% ipython --no-banner

In [1]: import numpy as np

In [2]: np.set_printoptions(suppress=True, linewidth=120)

In [3]: K = np.load("mat.npy")

In [4]: K
Out[4]: 
array([[-3, -2, -1,  0,  1,  2,  3],
       [ 4,  5,  6,  7,  8,  9, 10],
       [11, 12, 13, 14, 15, 16, 17],
       [18, 19, 20, 21, 22, 23, 24],
       [25, 26, 27, 28, 29, 30, 31],
       [32, 33, 34, 35, 36, 37, 38],
       [39, 40, 41, 42, 43, 44, 45],
       [46, 47, 48, 49, 50, 51, 52]])

In [5]: left, sigma, VT = np.linalg.svd(K)

In [6]: sigma.round(3) + 0
Out[6]: array([219.493,   8.184,   0.   ,   0.   ,   0.   ,   0.   ,   0.   ])

In [7]: B = left[:, :2] @ np.diag(sigma[:2]) @ VT[:2]

In [8]: np.round(np.abs(K - B).max(), 3)
Out[8]: np.float64(0.0)

In [9]: round(np.linalg.norm(K - B, 2), 3), round(float(sigma[2]), 3)
Out[9]: (np.float64(0.0), 0.0)

In [10]: B.round(3) + 0
Out[10]: 
array([[-3., -2., -1.,  0.,  1.,  2.,  3.],
       [ 4.,  5.,  6.,  7.,  8.,  9., 10.],
       [11., 12., 13., 14., 15., 16., 17.],
       [18., 19., 20., 21., 22., 23., 24.],
       [25., 26., 27., 28., 29., 30., 31.],
       [32., 33., 34., 35., 36., 37., 38.],
       [39., 40., 41., 42., 43., 44., 45.],
       [46., 47., 48., 49., 50., 51., 52.]])

In [11]: np.linalg.matrix_rank(K, rtol=0.1)
Out[11]: np.int64(1)

In [12]: np.linalg.cond(K) > 100
Out[12]: np.True_

In [13]: def softmax(z):
    ...:     e = np.exp(z - z.max(axis=-1, keepdims=True))
    ...:     return e / e.sum(axis=-1, keepdims=True)
    ...: 

In [14]: softmax(K).sum(axis=1)
Out[14]: array([1., 1., 1., 1., 1., 1., 1., 1.])

In [15]: att = K @ K.T / np.sqrt(7)

In [16]: softmax(att).round(6).argmax(axis=1)
Out[16]: array([0, 7, 7, 7, 7, 7, 7, 7])

In [17]: np.round(softmax(att), 3) + 0
Out[17]: 
array([[0.125, 0.125, 0.125, 0.125, 0.125, 0.125, 0.125, 0.125],
       [0.   , 0.   , 0.   , 0.   , 0.   , 0.   , 0.   , 1.   ],
       [0.   , 0.   , 0.   , 0.   , 0.   , 0.   , 0.   , 1.   ],
       [0.   , 0.   , 0.   , 0.   , 0.   , 0.   , 0.   , 1.   ],
       [0.   , 0.   , 0.   , 0.   , 0.   , 0.   , 0.   , 1.   ],
       [0.   , 0.   , 0.   , 0.   , 0.   , 0.   , 0.   , 1.   ],
       [0.   , 0.   , 0.   , 0.   , 0.   , 0.   , 0.   , 1.   ],
       [0.   , 0.   , 0.   , 0.   , 0.   , 0.   , 0.   , 1.   ]])

In [18]: r0 = np.array([2, 0])

In [19]: np.polyval(r0, K[3])
Out[19]: array([36, 38, 40, 42, 44, 46, 48])

In [20]: G = K.T @ K

In [21]: np.diag(G)
Out[21]: array([5756, 6108, 6476, 6860, 7260, 7676, 8108])

In [22]: np.round(np.linalg.svd(K, compute_uv=False) ** 2, 3) + 0
Out[22]: array([48177.019,    66.981,     0.   ,     0.   ,     0.   ,     0.   ,     0.   ])

In [23]: np.linalg.matrix_rank(G)
Out[23]: np.int64(2)

In [24]: W0 = np.load("out15.npy")

In [25]: W0
Out[25]: 
array([[0, 0, 1, 0, 1, 3, 1, 1, 1, 1, 0, 2, 1],
       [0, 0, 0, 1, 2, 1, 1, 3, 3, 0, 0, 1, 3],
       [2, 1, 1, 3, 1, 0, 1, 0, 0, 2, 2, 2, 0],
       [2, 1, 2, 3, 3, 3, 1, 1, 2, 2, 2, 3, 1],
       [0, 2, 1, 3, 1, 0, 0, 0, 2, 2, 1, 1, 0],
       [0, 2, 3, 2, 2, 0, 1, 3, 1, 2, 2, 2, 1],
       [2, 3, 3, 0, 0, 2, 2, 3, 2, 1, 1, 0, 1],
       [3, 2, 3, 3, 3, 2, 0, 3, 1, 3, 0, 2, 0],
       [2, 3, 2, 1, 3, 2, 3, 0, 2, 0, 1, 0, 0],
       [2, 1, 2, 3, 3, 3, 1, 1, 2, 2, 2, 3, 1],
       [2, 0, 1, 1, 1, 1, 3, 0, 3, 1, 2, 2, 0],
       [3, 0, 0, 3, 1, 3, 0, 2, 2, 0, 0, 3, 2],
       [1, 1, 0, 2, 0, 0, 0, 0, 2, 3, 2, 3, 2],
       [1, 3, 1, 3, 0, 0, 1, 1, 3, 3, 3, 1, 2]])

In [26]: B = np.c_[W0[:, :12] @ np.array([[9, 3, 3, -2, -3, 5, 8, 9, -8, 0, -4, 2],
    ...:     [4, -7, 5, 3, 9, 6, -7, -9, 8, -5, -9, -6],
    ...:     [-8, 9, -4, -7, -7, 6, -2, 2, -8, 5, -3, 9],
    ...:     [-4, -6, -9, 9, 6, 2, 5, 4, -1, -4, 2, 1],
    ...:     [-1, 3, -7, 7, 7, -1, 4, 0, 7, 1, -8, -4],
    ...:     [-1, -8, 9, 8, -8, -5, -5, 9, 4, -5, 4, -2],
    ...:     [-8, 6, 9, -4, 9, 4, -2, -2, -8, 0, 9, 2],
    ...:     [8, 0, -7, 5, 4, 7, -8, 1, 2, -4, -2, -2],
    ...:     [-3, 3, 5, -9, -3, 6, 0, -8, -8, 6, -7, -2],
    ...:     [-3, 2, -5, -9, -8, 6, 6, -5, -8, 3, -8, -1],
    ...:     [8, 9, 9, -3, 8, 7, 9, 2, 5, 2, -2, 9],
    ...:     [-7, 8, 3, -4, 6, -3, -2, -9, 9, 0, 1, 5]]), np.array([-3, 0, 0, 5, -4, 2, -1, 2, -2, 0, -5, -2, -4, 4])]

In [27]: B
Out[27]: 
array([[-32,  15,  24,  -1, -10,   7, -21,  -3,   7,  -4,  -5,   6,  -3],
       [ -7,  15,  -8,  11,  30,  35, -20, -19,   0,  -1, -27, -14,   0],
       [-11,  37,  -4, -10,  42,  51,  50,  -3,  -8,  -1, -31,  34,   0],
       [-29,  42,  11,   4,  29,  56,  31,   2,   5,  -1, -53,  28,   5],
       [-24,   7, -16, -10,  28,  51,  22, -37,  -6,   4, -54,   4,  -4],
       [-17,  54, -27, -13,  53,  83,  -2, -35,   6,   3, -61,  29,   2],
       [ 11,  25,  38, -23,   8,  90, -34,  -5, -37,  -5, -48,  11,  -1],
       [ -8,  22, -48,  14,   8,  77,  11,   7, -14, -11, -84,   7,   2],
       [-17,  23,  47,   4,  47,  60,   1,  -3, -15,  -2, -44,   0,  -2],
       [-29,  42,  11,   4,  29,  56,  31,   2,   5,  -1, -53,  28,   0],
       [-30,  67,  56, -49,  30,  56,  32, -16, -42,  22, -17,  35,  -5],
       [  0,   0,   7,  32,  12,  22,   6,  25,   7, -22, -17,   6,  -2],
       [-15,  38,  12, -44,  22,  50,  41, -46,  -5,  12, -48,  24,  -4],
       [  0,  29,  19, -39,  45, 100,  33, -47, -25,   7, -71,  19,   4]])

In [28]: np.linalg.matrix_rank(B)
Out[28]: np.int64(13)

In [29]: np.round(np.linalg.norm(np.linalg.qr(W0)[0].T @ B, axis=0) ** 2 / ((B ** 2).sum(axis=0) + 1e-12), 3)
Out[29]: array([1.   , 1.   , 1.   , 1.   , 1.   , 1.   , 1.   , 1.   , 1.   , 1.   , 1.   , 1.   , 0.899])

In [30]: np.round(np.linalg.norm(B - W0 @ np.linalg.lstsq(W0, B)[0], axis=0), 3) + 0
Out[30]: array([0.   , 0.   , 0.   , 0.   , 0.   , 0.   , 0.   , 0.   , 0.   , 0.   , 0.   , 0.   , 3.536])

In [31]: feats = np.loadtxt("block0.csv", delimiter=",")

In [32]: feats
Out[32]: 
array([[ -0.6,  -1. ,   1. ,  -0.7,  26. ],
       [ -0.1,   2.2,   0.5,  -0.5,  12. ],
       [  0.7,  -0.4,  -1.1,   0.1, -15. ],
       [ -2.1,   0.4,  -0.8,  -0.1,  -9. ],
       [  1.6,  -0.2,   0.8,  -0.4,   6. ],
       [  1.3,   0.6,  -1.2,  -0.1,   1. ]])

In [33]: O, V = np.linalg.qr(feats[:, :2])[0], np.linalg.qr(feats[:, 2:])[0]

In [34]: sigma = np.linalg.svd(O.T @ V, compute_uv=False)

In [35]: np.round(np.linalg.norm(O @ O.T - V @ V.T, 2), 3)
Out[35]: np.float64(1.0)

In [36]: data = np.array([[3.0, 1.0, 1.0, 1.0, 1.0, 1.0, 1.0],
    ...:     [1.0, 3.0, 1.0, 1.0, 1.0, 1.0, 1.0],
    ...:     [1.0, 1.0, 3.0, 1.0, 1.0, 1.0, 1.0],
    ...:     [1.0, 1.0, 1.0, 3.0, 1.0, 1.0, 1.0],
    ...:     [1.0, 1.0, 1.0, 1.0, 3.0, 1.0, 1.0],
    ...:     [1.0, 1.0, 1.0, 1.0, 1.0, 3.0, 1.0],
    ...:     [1.0, 1.0, 1.0, 1.0, 1.0, 1.0, 3.0]])

In [37]: t3 = np.stack([data, 3 * data, data[::-1]])

In [38]: np.linalg.matrix_rank(t3.reshape(3, -1))
Out[38]: np.int64(2)

In [39]: np.linalg.matrix_rank(t3)
Out[39]: array([7, 7, 7])

In [40]: (t3 @ data.T).shape
Out[40]: (3, 7, 7)

In [41]: F = np.load("dump.npy")

In [42]: F
Out[42]: 
array([[ 4, -2,  4,  1, -5,  0,  2,  4, -5,  0, -2],
       [-2,  0, -4,  0, -6,  1,  1, -6,  4, -1,  4],
       [ 4, -4, -2, -2,  0,  0, -1,  4,  5,  5, -1],
       [ 1,  0, -2, -6,  0, -3, -2,  3,  6, -4, -5],
       [-5, -6,  0,  0, -6, -3, -1,  6,  0, -5, -5],
       [ 0,  1,  0, -3, -3,  6, -2, -3, -1,  4, -1],
       [ 2,  1, -1, -2, -1, -2,  6,  1,  3, -3,  1],
       [ 4, -6,  4,  3,  6, -3,  1, -2,  1,  3,  2],
       [-5,  4,  5,  6,  0, -1,  3,  1,  6, -1,  0],
       [ 0, -1,  5, -4, -5,  4, -3,  3, -1, -2, -2],
       [-2,  4, -1, -5, -5, -1,  1,  2,  0, -2,  6]])

In [43]: # equal to its transpose

In [44]: evals, V = np.linalg.eigh(F)

In [45]: x0 = np.array([9, -7, -3, -9, 8, 5, -2, 7, -5, 0, -8])

In [46]: round(float(x0 @ F @ x0 / (x0 @ x0)), 3), np.round(evals[0], 3), round(evals[-1], 3)
Out[46]: (5.401, np.float64(-18.329), np.float64(16.162))

In [47]: O, V = np.linalg.qr(F[:, :3])[0], np.linalg.qr(F[:, 3:])[0]

In [48]: sigma = np.linalg.svd(O.T @ V, compute_uv=False)

In [49]: round(float(np.linalg.norm(O @ O.T - V @ V.T, 2)), 3)
Out[49]: 1.0

In [50]: rng = np.random.default_rng(107)

In [51]: E = np.triu(rng.random((7, 7)) < 0.4, 1).astype(int)

In [52]: E = E + E.T

In [53]: E
Out[53]: 
array([[0, 0, 0, 0, 0, 1, 0],
       [0, 0, 0, 1, 1, 1, 1],
       [0, 0, 0, 1, 1, 0, 1],
       [0, 1, 1, 0, 0, 0, 1],
       [0, 1, 1, 0, 0, 1, 1],
       [1, 1, 0, 0, 1, 0, 1],
       [0, 1, 1, 1, 1, 1, 0]])

In [54]: np.all(np.linalg.eigvalsh(F) > 0)
Out[54]: np.False_

In [55]: round(np.linalg.eigvalsh(F).min(), 3)
Out[55]: np.float64(-18.329)
